% ipython --no-banner

In [1]: import numpy as np

In [2]: np.set_printoptions(precision=2, suppress=True, linewidth=120, sign=" ")

In [3]: A = np.loadtxt("layer7.csv", delimiter=",")

In [4]: print(A)
[[  0.79   9.92   9.82 -22.56 -10.29 -29.58]
 [  0.57   9.93   9.37 -20.52 -11.07 -29.62]
 [ -0.12   9.03   9.56 -18.23 -10.05 -31.21]
 [ -1.03  11.26  10.72 -20.06  -9.64 -26.37]
 [  0.34   9.93   8.52 -20.44 -10.85 -30.96]
 [  1.15  10.49   9.95 -20.59  -9.28 -31.91]
 [ -0.08  10.73   8.88 -19.72 -11.56 -30.02]
 [ -0.87   9.92   9.72 -19.15 -11.13 -29.43]
 [ -0.47  11.34  10.47 -20.54  -9.5  -28.78]
 [  2.48  10.26   9.5  -20.64  -9.12 -29.57]
 [ -0.21   9.31  12.29 -20.36  -9.96 -30.87]]

In [5]: O, Rm = np.linalg.qr(A)

In [6]: np.abs(np.diag(Rm))
Out[6]: array([  3.26,  33.01,   3.89,   3.5 ,   2.71,   4.74])

In [7]: np.round(O.T @ O, 2) + 0
Out[7]: 
array([[ 1.,  0.,  0.,  0.,  0.,  0.],
       [ 0.,  1.,  0.,  0.,  0.,  0.],
       [ 0.,  0.,  1.,  0.,  0.,  0.],
       [ 0.,  0.,  0.,  1.,  0.,  0.],
       [ 0.,  0.,  0.,  0.,  1.,  0.],
       [ 0.,  0.,  0.,  0.,  0.,  1.]])

In [8]: O @ Rm
Out[8]: 
array([[  0.79,   9.92,   9.82, -22.56, -10.29, -29.58],
       [  0.57,   9.93,   9.37, -20.52, -11.07, -29.62],
       [ -0.12,   9.03,   9.56, -18.23, -10.05, -31.21],
       [ -1.03,  11.26,  10.72, -20.06,  -9.64, -26.37],
       [  0.34,   9.93,   8.52, -20.44, -10.85, -30.96],
       [  1.15,  10.49,   9.95, -20.59,  -9.28, -31.91],
       [ -0.08,  10.73,   8.88, -19.72, -11.56, -30.02],
       [ -0.87,   9.92,   9.72, -19.15, -11.13, -29.43],
       [ -0.47,  11.34,  10.47, -20.54,  -9.5 , -28.78],
       [  2.48,  10.26,   9.5 , -20.64,  -9.12, -29.57],
       [ -0.21,   9.31,  12.29, -20.36,  -9.96, -30.87]])

In [9]: B = np.c_[A[:, :3] @ np.array([[-1, 1, -1], [1, -1, 0], [-1, -2, 1]]), np.array([-3, -3, -1, 0, 0, -2, 3, 3, -3, -1, 2])]

In [10]: print(B)
[[ -0.69 -28.77   9.03  -3.  ]
 [ -0.01 -28.1    8.8   -3.  ]
 [ -0.41 -28.27   9.68  -1.  ]
 [  1.57 -33.73  11.75   0.  ]
 [  1.07 -26.63   8.18   0.  ]
 [ -0.61 -29.24   8.8   -2.  ]
 [  1.93 -28.57   8.96   3.  ]
 [  1.07 -30.23  10.59   3.  ]
 [  1.34 -32.75  10.94  -3.  ]
 [ -1.72 -26.78   7.02  -1.  ]
 [ -2.77 -34.1   12.5    2.  ]]

In [11]: np.linalg.matrix_rank(B)
Out[11]: np.int64(4)

In [12]: np.round(np.linalg.norm(B - A @ np.linalg.lstsq(A, B)[0], axis=0), 2) + 0
Out[12]: array([ 0.  ,  0.  ,  0.  ,  4.93])

In [13]: print(np.linalg.matrix_rank(np.c_[A, B]))
7

In [14]: np.round(np.linalg.lstsq(A, B[:, 0])[0], 2) + 0
Out[14]: array([-1.,  1., -1.,  0.,  0.,  0.])

In [15]: print(np.linalg.norm(np.linalg.qr(A)[0].T @ B, axis=0) ** 2 / ((B ** 2).sum(axis=0) + 1e-12))
[ 1.    1.    1.    0.56]

In [16]: vec = np.array([-3, -2, -1, -5])

In [17]: rhs = B @ vec

In [18]: coef, lr = np.zeros(4), 1 / np.linalg.norm(B, 2) ** 2

In [19]: for i in range(20):
    ...:     coef -= lr * B.T @ (B @ coef - rhs)
    ...:     if i % 5 == 0: print(i, round(np.linalg.norm(B @ coef - rhs), 2))
    ...: 
0 42.36
5 41.34
10 40.33
15 39.36

In [20]: print(coef)
[-0.16 -1.59  0.43 -0.53]

In [21]: round(np.linalg.cond(B), 2)
Out[21]: np.float64(44.64)

In [22]: E = np.load("run5.npy")

In [23]: E
Out[23]: 
array([[-4,  0, -3,  5],
       [ 5,  1, -4, -2],
       [ 0,  4,  0,  2],
       [-1, -2,  2, -3],
       [-3,  0, -5, -1],
       [ 2, -5,  2,  2],
       [ 0, -1,  2,  0]])

In [24]: E.sum(axis=0)
Out[24]: array([-1, -3, -6,  3])

In [25]: E.shape
Out[25]: (7, 4)

In [26]: E - E[0]
Out[26]: 
array([[ 0,  0,  0,  0],
       [ 9,  1, -1, -7],
       [ 4,  4,  3, -3],
       [ 3, -2,  5, -8],
       [ 1,  0, -2, -6],
       [ 6, -5,  5, -3],
       [ 4, -1,  5, -5]])

In [27]: E.sum(axis=1)
Out[27]: array([-2,  0,  6, -4, -9,  1,  1])

In [28]: ang = np.radians(72)

In [29]: Rm = np.eye(4)

In [30]: Rm[1, 1] = Rm[3, 3] = np.cos(ang)

In [31]: Rm[1, 3], Rm[3, 1] = -np.sin(ang), np.sin(ang)

In [32]: Rm
Out[32]: 
array([[ 1.  ,  0.  ,  0.  ,  0.  ],
       [ 0.  ,  0.31,  0.  , -0.95],
       [ 0.  ,  0.  ,  1.  ,  0.  ],
       [ 0.  ,  0.95,  0.  ,  0.31]])

In [33]: B = E @ Rm.T

In [34]: np.allclose(np.linalg.norm(E, axis=1), np.linalg.norm(B, axis=1))
Out[34]: True

In [35]: np.allclose(E @ E.T, B @ B.T)
Out[35]: True

In [36]: np.linalg.svd(E, compute_uv=False), np.linalg.svd(B, compute_uv=False)
Out[36]: (array([ 9.16,  7.98,  5.79,  5.48]), array([ 9.16,  7.98,  5.79,  5.48]))
